$ python3 -q
>>> import numpy as np
>>> np.set_printoptions(precision=2, suppress=True, linewidth=120)
>>> arr = np.load("run19.npy")
>>> arr
array([[-0.37,  4.66,  4.29, -8.66],
       [-0.42,  4.43,  4.01, -8.12],
       [-0.6 ,  3.68,  3.08, -6.37],
       [-0.64,  3.52,  2.88, -6.01],
       [-0.65,  3.49,  2.84, -5.95],
       [-0.75,  3.  ,  2.25, -4.88],
       [-0.9 ,  2.16,  1.26, -3.14],
       [-0.92,  2.02,  1.1 , -2.86],
       [-0.94,  1.89,  0.96, -2.61],
       [-0.97,  1.6 ,  0.63, -2.06],
       [-0.98,  0.64, -0.34, -0.43],
       [-0.93,  0.36, -0.57, -0.03],
       [-0.93,  0.33, -0.59,  0.01],
       [-0.74, -0.01, -0.75,  0.38],
       [-0.58, -0.1 , -0.68,  0.41],
       [-0.27, -0.1 , -0.37,  0.24],
       [ 0.03,  0.02,  0.05, -0.03],
       [ 0.07,  0.04,  0.11, -0.07],
       [ 0.22,  0.13,  0.35, -0.23],
       [ 0.4 ,  0.25,  0.65, -0.43],
       [ 0.93,  0.69,  1.62, -1.02],
       [ 0.93,  0.69,  1.62, -1.02],
       [ 1.95,  1.74,  3.69, -2.09],
       [ 5.15,  5.86, 11.02, -4.1 ],
       [ 5.34,  6.12, 11.46, -4.15],
       [ 6.43,  7.69, 14.12, -4.27],
       [ 6.79,  8.21, 14.99, -4.25],
       [ 7.65,  9.48, 17.13, -4.1 ],
       [ 7.77,  9.65, 17.42, -4.07]])
>>> G = np.cov(arr, rowvar=False)
>>> np.corrcoef(arr.T)
array([[ 1.  ,  0.84,  0.96, -0.22],
       [ 0.84,  1.  ,  0.96, -0.67],
       [ 0.96,  0.96,  1.  , -0.47],
       [-0.22, -0.67, -0.47,  1.  ]])
>>> np.round(np.linalg.eigvalsh(G)[::-1], 2) + 0
array([50.79,  6.46,  0.23,  0.  ])
>>> np.argwhere(np.triu(np.abs(np.corrcoef(arr.T)) > 0.8, 1))
array([[0, 1],
       [0, 2],
       [1, 2]])
>>> D = np.linalg.norm(arr[:, None] - arr[None], axis=-1)
>>> np.linalg.matrix_rank(D ** 2)
np.int64(5)
>>> np.flatnonzero(D[3] < D.mean() / 2)
array([0, 1, 2, 3, 4, 5, 6, 7])
>>> D[3].round(6).argsort(kind="stable")[:4]
array([3, 4, 2, 5])
>>> np.abs(np.diag(np.linalg.qr(arr)[1])) > 1e-9
array([ True,  True, False,  True])
>>> arr @ np.linalg.pinv(arr) @ arr
array([[-0.37,  4.66,  4.29, -8.66],
       [-0.42,  4.43,  4.01, -8.12],
       [-0.6 ,  3.68,  3.08, -6.37],
       [-0.64,  3.52,  2.88, -6.01],
       [-0.65,  3.49,  2.84, -5.95],
       [-0.75,  3.  ,  2.25, -4.88],
       [-0.9 ,  2.16,  1.26, -3.14],
       [-0.92,  2.02,  1.1 , -2.86],
       [-0.94,  1.89,  0.96, -2.61],
       [-0.97,  1.6 ,  0.63, -2.06],
       [-0.98,  0.64, -0.34, -0.43],
       [-0.93,  0.36, -0.57, -0.03],
       [-0.93,  0.33, -0.59,  0.01],
       [-0.74, -0.01, -0.75,  0.38],
       [-0.58, -0.1 , -0.68,  0.41],
       [-0.27, -0.1 , -0.37,  0.24],
       [ 0.03,  0.02,  0.05, -0.03],
       [ 0.07,  0.04,  0.11, -0.07],
       [ 0.22,  0.13,  0.35, -0.23],
       [ 0.4 ,  0.25,  0.65, -0.43],
       [ 0.93,  0.69,  1.62, -1.02],
       [ 0.93,  0.69,  1.62, -1.02],
       [ 1.95,  1.74,  3.69, -2.09],
       [ 5.15,  5.86, 11.02, -4.1 ],
       [ 5.34,  6.12, 11.46, -4.15],
       [ 6.43,  7.69, 14.12, -4.27],
       [ 6.79,  8.21, 14.99, -4.25],
       [ 7.65,  9.48, 17.13, -4.1 ],
       [ 7.77,  9.65, 17.42, -4.07]])
>>> np.unique(arr.round(6), axis=0).shape
(29, 4)
>>> z = arr[:, 0] > np.median(arr[:, 0])
>>> r0 = arr[z].mean(axis=0) - arr[~z].mean(axis=0)
>>> np.argsort(-np.abs(r0).round(6), kind="stable")
array([2, 0, 1, 3])
>>> ((arr - arr.mean(axis=0)) @ r0 > 0).astype(int)
array([0, 0, 0, 0, 0, 0, 0, 0, 0, 0, 0, 0, 0, 0, 0, 0, 0, 0, 0, 0, 0, 0, 1, 1, 1, 1, 1, 1, 1])
>>> z.astype(int)
array([0, 0, 0, 0, 0, 0, 0, 0, 0, 0, 0, 0, 0, 0, 0, 1, 1, 1, 1, 1, 1, 1, 1, 1, 1, 1, 1, 1, 1])
>>> A = np.load("out13.npy")
>>> A
array([[ 3, -3, -1],
       [ 6,  0,  2],
       [ 3, -3, -1],
       [ 6,  0,  2]])
>>> M2 = A[0, 0] * A[1:] - np.outer(A[1:, 0], A[0])
>>> M2
array([[ 0, 18, 12],
       [ 0,  0,  0],
       [ 0, 18, 12]])
>>> np.flatnonzero(~M2.round(6).any(axis=1))
array([1])
>>> A[:, 0] / A[0, 0]
array([1., 2., 1., 2.])
>>> np.linalg.matrix_rank(A, rtol=0.1)
np.int64(2)
>>> X = np.load("x.npy")
>>> X
array([[2, 0, 0, 0, 0, 0],
       [0, 2, 0, 0, 0, 0],
       [8, 8, 0, 0, 0, 0],
       [0, 0, 2, 0, 0, 0],
       [0, 0, 0, 2, 0, 0],
       [0, 0, 8, 8, 0, 0],
       [0, 0, 0, 0, 2, 0],
       [0, 0, 0, 0, 0, 2],
       [0, 0, 0, 0, 8, 8]])
>>> Q, vecs = np.linalg.qr(X[:, :1])[0], np.linalg.qr(X[:, 1:])[0]
>>> s = np.linalg.svd(Q.T @ vecs, compute_uv=False)
>>> s
array([0.94])
>>> round(np.linalg.norm(Q @ Q.T - vecs @ vecs.T, 2), 2)
np.float64(1.0)
>>> (s > 0.9).sum()
np.int64(1)
>>> W = np.array([[1, 3, 3, -2],
...     [2, -3, -2, -1],
...     [-1, 3, 1, -1],
...     [-3, 2, 0, -2],
...     [3, 1, -2, 2],
...     [-2, 0, 1, -2]])
>>> c = np.array([0, 4, 2, -4])
>>> act = np.maximum(X @ W + c, 0)
>>> (act > 0).mean(axis=0)
array([0.56, 0.89, 0.67, 0.  ])
>>> (act > 0).astype(int)
array([[1, 1, 1, 0],
       [1, 0, 0, 0],
       [1, 1, 1, 0],
       [0, 1, 1, 0],
       [0, 1, 1, 0],
       [0, 1, 1, 0],
       [1, 1, 0, 0],
       [0, 1, 1, 0],
       [1, 1, 0, 0]])
>>> act
array([[ 2, 10,  8,  0],
       [ 4,  0,  0,  0],
       [24,  4, 10,  0],
       [ 0, 10,  4,  0],
       [ 0,  8,  2,  0],
       [ 0, 44, 10,  0],
       [ 6,  6,  0,  0],
       [ 0,  4,  4,  0],
       [ 8, 12,  0,  0]])
>>> Z = np.array([[2, 0], [2, 0], [2, 1], [1, 0]])
>>> act @ Z
array([[ 40,   8],
       [  8,   0],
       [ 76,  10],
       [ 28,   4],
       [ 20,   2],
       [108,  10],
       [ 24,   0],
       [ 16,   4],
       [ 40,   0]])
>>> (act @ Z).round(6).argmax(axis=1)
array([0, 0, 0, 0, 0, 0, 0, 0, 0])
>>> r = np.linalg.matrix_rank(act)
>>> r
np.int64(3)
>>> ns = np.linalg.svd(act)[2][r:].T
>>> ns @ ns.T
array([[0., 0., 0., 0.],
       [0., 0., 0., 0.],
       [0., 0., 0., 0.],
       [0., 0., 0., 1.]])
>>> ns.shape
(4, 1)
>>> [int(np.linalg.matrix_rank(np.delete(act, i, axis=0))) for i in range(9)]
[3, 3, 3, 3, 3, 3, 3, 3, 3]
>>> ns[:, 0] / ns[np.abs(ns[:, 0]).round(6).argmax(), 0]
array([0., 0., 0., 1.])
>>> M2 = np.c_[X[:, :4] @ np.array([[4, 5, 3, 1], [5, 5, 0, 5], [0, 4, 3, 3], [5, 1, 0, 1]]), np.array([-2, 3, 3, 1, 1, -1, 3, 1, 3])]
>>> M2
array([[ 8, 10,  6,  2, -2],
       [10, 10,  0, 10,  3],
       [72, 80, 24, 48,  3],
       [ 0,  8,  6,  6,  1],
       [10,  2,  0,  2,  1],
       [40, 40, 24, 32, -1],
       [ 0,  0,  0,  0,  3],
       [ 0,  0,  0,  0,  1],
       [ 0,  0,  0,  0,  3]])
>>> np.linalg.matrix_rank(np.c_[X, M2])
np.int64(7)
>>> np.linalg.matrix_rank(M2)
np.int64(5)
>>> np.linalg.norm(np.linalg.qr(X)[0].T @ M2, axis=0) ** 2 / ((M2 ** 2).sum(axis=0) + 1e-12)
array([1.  , 1.  , 1.  , 1.  , 0.83])
>>> np.round(np.linalg.norm(M2 - X @ np.linalg.lstsq(X, M2)[0], axis=0), 2) + 0
array([0.  , 0.  , 0.  , 0.  , 2.76])
>>> hat = X @ np.linalg.solve(X.T @ X, X.T)
>>> np.linalg.matrix_rank(np.eye(9) - hat)
np.int64(3)
>>> np.round(hat @ X[:, 2], 2) + 0
array([0., 0., 0., 2., 0., 8., 0., 0., 0.])
>>> np.allclose(hat @ hat, hat)
True
>>> np.round(np.linalg.eigvalsh(hat), 2) + 0
array([0., 0., 0., 1., 1., 1., 1., 1., 1.])
>>> K = np.loadtxt("block3.csv", delimiter=",")
>>> K
array([[ 0.9,  1.2,  0.3, -0.4,  0.2],
       [ 2. , -1.7, -0.2,  1.5,  1. ],
       [ 2.2, -1.5,  0.3,  0.5,  0.4],
       [-3.3, -0.1,  1.5, -0.6, -1. ]])
>>> M2 = K / np.sqrt((K ** 2).mean(axis=1, keepdims=True))
>>> K - K.mean(axis=1, keepdims=True)
array([[ 0.46,  0.76, -0.14, -0.84, -0.24],
       [ 1.48, -2.22, -0.72,  0.98,  0.48],
       [ 1.82, -1.88, -0.08,  0.12,  0.02],
       [-2.6 ,  0.6 ,  2.2 ,  0.1 , -0.3 ]])
>>> np.linalg.matrix_rank(M2) == np.linalg.matrix_rank(K)
np.True_
>>> np.linalg.norm(M2, axis=1)
array([2.24, 2.24, 2.24, 2.24])
>>> rng = np.random.default_rng(618)
>>> M2 = K + rng.integers(-2, 3, (4, 1)) @ rng.integers(-2, 3, (1, 5))
>>> M2
array([[ 4.9,  3.2, -3.7, -0.4,  0.2],
       [ 2. , -1.7, -0.2,  1.5,  1. ],
       [ 0.2, -2.5,  2.3,  0.5,  0.4],
       [-5.3, -1.1,  3.5, -0.6, -1. ]])
>>> np.linalg.matrix_rank(M2 - K, tol=1e-8)
np.int64(1)
>>> np.round(np.linalg.svd(M2 - K, compute_uv=False), 2) + 0
array([7.35, 0.  , 0.  , 0.  ])
>>> r0 = np.array([2, 3])
>>> np.polyval(r0, M2[2])
array([ 3.4, -2. ,  7.6,  4. ,  3.8])
>>> np.convolve(M2[2], r0)
array([ 0.4, -4.4, -2.9,  7.9,  2.3,  1.2])
>>> np.correlate(M2[2], M2[1], "full")
array([ 0.2 , -2.2 , -1.49,  4.11,  5.34, -8.41,  3.67,  0.32,  0.8 ])
>>> np.array([np.convolve(row, r0, "same") for row in M2])
array([[  9.8,  21.1,   2.2, -11.9,  -0.8],
       [  4. ,   2.6,  -5.5,   2.4,   6.5],
       [  0.4,  -4.4,  -2.9,   7.9,   2.3],
       [-10.6, -18.1,   3.7,   9.3,  -3.8]])
>>> W = np.array([[2, 0, 1, 3],
...     [3, 1, 0, -1],
...     [-2, 3, 3, 0],
...     [3, 2, 2, 2],
...     [3, 3, 1, 0]])
>>> c = np.array([0, -3, 0, 1])
>>> act = np.maximum(K @ W + c, 0)
>>> np.linalg.matrix_rank(act)
np.int64(3)
>>> act
array([[ 4.2,  0. ,  1.2,  1.7],
       [ 6.8,  0.7,  5.4, 11.7],
       [ 2. ,  0. ,  4.5, 10.1],
       [ 0. ,  0. ,  0. ,  0. ]])
>>> Z = np.array([[2, -1, 0], [-1, -2, 2], [-2, 1, 1], [1, -1, 2]])
>>> (act @ Z).round(6).argmax(axis=1)
array([0, 2, 2, 0])
>>> W @ Z
array([[  5,  -4,   7],
       [  4,  -4,   0],
       [-13,  -1,   9],
       [  2,  -7,  10],
       [  1,  -8,   7]])
